% python3 -q
>>> import numpy as np
>>> import numpy.linalg as la
>>> np.set_printoptions(suppress=True, linewidth=140)
>>> K = np.loadtxt("a.csv", delimiter=",")
>>> K.round(2)
array([[-0.03, -0.11,  0.15, -0.2 ,  0.81,  0.52],
       [ 0.05, -0.23, -0.35,  0.45,  0.52, -0.58],
       [ 0.61,  0.14, -0.13, -0.67,  0.12, -0.34],
       [-0.43, -0.61, -0.47, -0.46, -0.13,  0.01],
       [-0.56,  0.71, -0.28, -0.2 ,  0.19, -0.15],
       [ 0.35,  0.18, -0.73,  0.22, -0.09,  0.5 ]])
>>> rng = np.random.default_rng(844135)
>>> lab = rng.permutation(6)
>>> A2 = K[:, lab] * rng.choice([-1, 1], 6)
>>> A2.round(2)
array([[-0.52, -0.15, -0.81,  0.03,  0.11,  0.2 ],
       [ 0.58,  0.35, -0.52, -0.05,  0.23, -0.45],
       [ 0.34,  0.13, -0.12, -0.61, -0.14,  0.67],
       [-0.01,  0.47,  0.13,  0.43,  0.61,  0.46],
       [ 0.15,  0.28, -0.19,  0.56, -0.71,  0.2 ],
       [-0.5 ,  0.73,  0.09, -0.35, -0.18, -0.22]])
>>> Uu, _, Vh = la.svd(K.T @ A2)
>>> np.round(Uu @ Vh, 2) + 0
array([[ 0.,  0.,  0., -1.,  0.,  0.],
       [ 0.,  0.,  0.,  0., -1.,  0.],
       [ 0., -1.,  0.,  0.,  0.,  0.],
       [ 0.,  0.,  0.,  0.,  0., -1.],
       [ 0.,  0., -1.,  0.,  0.,  0.],
       [-1.,  0.,  0.,  0.,  0.,  0.]])
>>> np.round(la.lstsq(K, A2)[0], 2) + 0
array([[ 0.,  0.,  0., -1.,  0.,  0.],
       [ 0.,  0.,  0.,  0., -1.,  0.],
       [ 0., -1.,  0.,  0.,  0.,  0.],
       [ 0.,  0.,  0.,  0.,  0., -1.],
       [ 0.,  0., -1.,  0.,  0.,  0.],
       [-1.,  0.,  0.,  0.,  0.,  0.]])
